% python3 -q
>>> import numpy as np
>>> np.set_printoptions(precision=3, suppress=True, linewidth=160, sign=" ")
>>> m1 = np.load("run3.npy")
>>> m1
array([[-2., -2.,  0.],
       [-2.,  1., -2.],
       [ 0., -2.,  2.]])
>>> W = np.array([[2, 1], [1, 1], [1, 2]])
>>> b = np.array([1, 1])
>>> act = np.maximum(m1 @ W + b, 0)
>>> act
array([[ 0.,  0.],
       [ 0.,  0.],
       [ 1.,  3.]])
>>> W2 = np.array([[2, 3], [-1, -2]])
>>> W @ W2
array([[ 3,  4],
       [ 1,  1],
       [ 0, -1]])
>>> (act @ W2).round(6).argmax(axis=1)
array([ 0,  0,  0])
>>> W0 = np.loadtxt("w.csv", delimiter=",")
>>> W0
array([[-0.214,  0.175, -0.144,  0.95 ],
       [ 0.16 , -0.464,  0.835,  0.248],
       [ 0.962,  0.164, -0.143,  0.165],
       [-0.053,  0.853,  0.512, -0.092]])
>>> np.round(W0 @ W0.T, 3) + 0
array([[ 1.,  0.,  0.,  0.],
       [ 0.,  1.,  0.,  0.],
       [ 0.,  0.,  1.,  0.],
       [ 0.,  0.,  0.,  1.]])
>>> np.round(W0.T @ W0, 3) + 0
array([[ 1.,  0.,  0.,  0.],
       [ 0.,  1.,  0.,  0.],
       [ 0.,  0.,  1.,  0.],
       [ 0.,  0.,  0.,  1.]])
>>> B = np.array([[2, 1], [1, 2]])
>>> W2 = np.kron(B, W0)
>>> W2.shape
(8, 8)
>>> round(float(np.linalg.norm(W2, 2)), 3), round(np.linalg.norm(B, 2) * np.linalg.norm(W0, 2), 3)
(3.0, np.float64(3.0))
>>> np.linalg.matrix_rank(W2)
np.int64(8)
>>> th = np.radians(45)
>>> r_ = np.eye(4)
>>> r_[0, 0] = r_[2, 2] = np.cos(th)
>>> r_[0, 2], r_[2, 0] = -np.sin(th), np.sin(th)
>>> r_
array([[ 0.707,  0.   , -0.707,  0.   ],
       [ 0.   ,  1.   ,  0.   ,  0.   ],
       [ 0.707,  0.   ,  0.707,  0.   ],
       [ 0.   ,  0.   ,  0.   ,  1.   ]])
>>> B = W0 @ r_.T
>>> round(float(np.linalg.det(r_)), 3), np.round(np.trace(r_), 3)
(1.0, np.float64(3.414))
>>> np.linalg.svd(W0, compute_uv=False), np.linalg.svd(B, compute_uv=False)
(array([ 1.,  1.,  1.,  1.]), array([ 1.,  1.,  1.,  1.]))
>>> B
array([[-0.05 ,  0.175, -0.253,  0.95 ],
       [-0.477, -0.464,  0.704,  0.248],
       [ 0.781,  0.164,  0.579,  0.165],
       [-0.4  ,  0.853,  0.324, -0.092]])
>>> feats = np.array([[2, 0, 0, 0, 0, 0],
...     [1, 1, 0, 0, 0, 0],
...     [1, 1, 0, 0, 0, 0],
...     [0, 0, 2, 0, 0, 0],
...     [0, 0, 1, 1, 0, 0],
...     [0, 0, 1, 1, 0, 0],
...     [0, 0, 0, 0, 2, 0],
...     [0, 0, 0, 0, 1, 1],
...     [0, 0, 0, 0, 1, 1]])
>>> r0 = np.array([-3, 2])
>>> np.array([np.convolve(row, r0, "same") for row in feats])
array([[-6,  4,  0,  0,  0,  0],
       [-3, -1,  2,  0,  0,  0],
       [-3, -1,  2,  0,  0,  0],
       [ 0,  0, -6,  4,  0,  0],
       [ 0,  0, -3, -1,  2,  0],
       [ 0,  0, -3, -1,  2,  0],
       [ 0,  0,  0,  0, -6,  4],
       [ 0,  0,  0,  0, -3, -1],
       [ 0,  0,  0,  0, -3, -1]])
>>> np.correlate(feats[4], feats[2], "full")
array([ 0,  0,  0,  0,  0,  0,  1,  2,  1,  0,  0])
>>> O, V = np.linalg.qr(feats[:, :5])[0], np.linalg.qr(feats[:, 5:])[0]
>>> sigma = np.linalg.svd(O.T @ V, compute_uv=False)
>>> (sigma > 0.9).sum()
np.int64(0)
>>> np.round(np.linalg.norm(O @ O.T - V @ V.T, 2), 3)
np.float64(1.0)
>>> sigma
array([ 0.577])
>>> J = np.load("m.npy")
>>> J
array([[-0.445, -0.271,  0.717],
       [-2.478, -1.741,  3.124],
       [-2.034, -1.214,  2.368],
       [-0.447, -0.28 ,  0.504],
       [-1.56 , -0.822,  1.818],
       [-1.605, -0.883,  1.817],
       [-1.552, -0.843,  1.806],
       [-1.945, -1.161,  2.298],
       [-1.357, -1.052,  1.779],
       [-2.038, -1.171,  2.42 ],
       [-1.378, -0.963,  1.806],
       [-1.556, -0.899,  1.865],
       [-1.57 , -0.934,  1.887],
       [-1.991, -1.14 ,  2.468],
       [-1.544, -0.927,  1.781],
       [-1.512, -0.95 ,  1.803]])
>>> W2 = J[[7, 14]].astype(float)
>>> for _ in range(3):
...     labels = np.linalg.norm(J[:, None] - W2, axis=-1).argmin(axis=1)
...     W2 = np.array([J[labels == j].mean(axis=0) for j in range(2)])
... 
>>> labels
array([ 1,  0,  0,  1,  1,  1,  1,  0,  1,  0,  1,  1,  1,  0,  1,  1])
>>> W2[1] - W2[0]
array([ 0.777,  0.483, -0.937])
>>> W2
array([[-2.097, -1.285,  2.536],
       [-1.321, -0.802,  1.598]])
>>> np.bincount(labels)
array([  5,  11])
>>> np.abs(W2[1] - W2[0]).argmax()
np.int64(2)
